In [1]: import numpy as np

In [2]: from numpy import linalg as LA

In [3]: np.set_printoptions(suppress=True, linewidth=140)

In [4]: rd = lambda a: np.round(a, 1) + 0

In [5]: A = np.array([[0, 0, 0], [0, 0, 2], [0, 0, 0]])

In [6]: left, sv, Vt = LA.svd(A)

In [7]: sv
Out[7]: array([2., 0., 0.])

In [8]: out = left[:, :1] @ np.diag(sv[:1]) @ Vt[:1]

In [9]: LA.matrix_rank(A, rtol=0.05)
Out[9]: np.int64(1)

In [10]: np.abs(A - out).max()
Out[10]: np.float64(0.0)

In [11]: E = np.load("data.npy")

In [12]: E
Out[12]: 
array([[ 0.1, -1.8, -0.9],
       [ 0.1,  2.7,  1.2],
       [ 0. , -0.4,  0. ],
       [ 0. ,  1.2,  0.6],
       [ 0.2,  0.5,  0. ],
       [ 0. , -0.3, -0.1],
       [ 0.1, -2.8, -1.4],
       [ 0.1,  2.1,  1.1],
       [ 0. , -3.2, -1.9],
       [ 0.1,  2.8,  1.5],
       [ 0. ,  0.5,  0.3],
       [ 0.1,  0.1, -0.1],
       [ 0.1, -0.6, -0.3],
       [-0.2,  3.2,  1.7],
       [ 0. ,  2.2,  1.1],
       [ 0. ,  2. ,  1. ],
       [ 0.1,  2.1,  1. ],
       [ 0. , -1.6, -0.7],
       [ 0.1, -1.5, -0.7],
       [-0.2,  0. , -0.2],
       [-0.1,  2.3,  1. ],
       [ 0. , -0.4, -0.3],
       [-0.1, -1.6, -0.8],
       [ 0.1, -2.4, -1.1],
       [-0.1, -0.8, -0.4]])

In [13]: x = np.array([0, -2, 3])

In [14]: h1 = np.maximum(E @ x, 0)

In [15]: rd(h1)
Out[15]: array([0.9, 0. , 0.8, 0. , 0. , 0.3, 1.4, 0. , 0.7, 0. , 0. , 0. , 0.3, 0. , 0. , 0. , 0. , 1.1, 0.9, 0. , 0. , 0. , 0.8, 1.5, 0.4])

In [16]: np.flatnonzero(h1 > 1e-9)
Out[16]: array([ 0,  2,  5,  6,  8, 12, 17, 18, 22, 23, 24])

In [17]: rd(np.maximum(E @ x, 0) - np.maximum(-E @ x, 0))
Out[17]: 
array([ 0.9, -1.8,  0.8, -0.6, -1. ,  0.3,  1.4, -0.9,  0.7, -1.1, -0.1, -0.5,  0.3, -1.3, -1.1, -1. , -1.2,  1.1,  0.9, -0.6, -1.6, -0.1,
        0.8,  1.5,  0.4])

In [18]: LA.matrix_rank(E, rtol=0.1)
Out[18]: np.int64(1)

In [19]: [round(float(x), 1) for x in LA.svd(E, compute_uv=False)[:3]]
Out[19]: [10.4, 0.5, 0.5]

In [20]: np.argsort(-LA.norm(E, axis=0).round(6), kind="stable")[:3]
Out[20]: array([1, 2, 0])

In [21]: rd(np.abs(LA.svd(E)[2][-1]))
Out[21]: array([0.9, 0.1, 0.3])

In [22]: round(np.log10(LA.cond(E)))
Out[22]: 1

In [23]: m1 = np.load("arr.npy")

In [24]: m1
Out[24]: 
array([[ 3,  3,  0,  0,  0,  0],
       [ 3,  3,  0,  0,  0,  0],
       [-1,  1,  0,  0,  0,  0],
       [ 0,  0,  3,  3,  0,  0],
       [ 0,  0,  3,  3,  0,  0],
       [ 0,  0, -1,  1,  0,  0],
       [ 0,  0,  0,  0,  3,  3],
       [ 0,  0,  0,  0,  3,  3],
       [ 0,  0,  0,  0, -1,  1]])

In [25]: proj = m1 @ LA.solve(m1.T @ m1, m1.T)

In [26]: rd(proj)
Out[26]: 
array([[0.5, 0.5, 0. , 0. , 0. , 0. , 0. , 0. , 0. ],
       [0.5, 0.5, 0. , 0. , 0. , 0. , 0. , 0. , 0. ],
       [0. , 0. , 1. , 0. , 0. , 0. , 0. , 0. , 0. ],
       [0. , 0. , 0. , 0.5, 0.5, 0. , 0. , 0. , 0. ],
       [0. , 0. , 0. , 0.5, 0.5, 0. , 0. , 0. , 0. ],
       [0. , 0. , 0. , 0. , 0. , 1. , 0. , 0. , 0. ],
       [0. , 0. , 0. , 0. , 0. , 0. , 0.5, 0.5, 0. ],
       [0. , 0. , 0. , 0. , 0. , 0. , 0.5, 0.5, 0. ],
       [0. , 0. , 0. , 0. , 0. , 0. , 0. , 0. , 1. ]])

In [27]: J = np.load("test7.npy")

In [28]: rd(J)
Out[28]: 
array([[ 0.3, -0.6, -0.6,  0.1],
       [-0.4,  0.7,  0.7, -0.2],
       [-1.1,  1.7,  1.7, -0.2],
       [-0.3,  0.4,  0.4,  0. ]])

In [29]: r = LA.matrix_rank(J)

In [30]: r
Out[30]: np.int64(2)

In [31]: N = LA.svd(J)[2][r:].T

In [32]: [int(LA.matrix_rank(J[:i])) for i in range(1, len(J) + 1)]
Out[32]: [1, 2, 2, 2]

In [33]: np.allclose(J @ N, 0)
Out[33]: True

In [34]: W0 = np.array([[2.0, -3.0, 0.0], [-3.0, 2.0, -3.0], [0.0, -3.0, -1.0]])

In [35]: r0 = np.array([-2, -2, -1])

In [36]: out = W0 + np.outer(r0, np.eye(3)[0])

In [37]: LA.matrix_rank(LA.inv(out) - LA.inv(W0), tol=1e-8)
Out[37]: np.int64(1)

In [38]: LA.matrix_rank(out - W0)
Out[38]: np.int64(1)
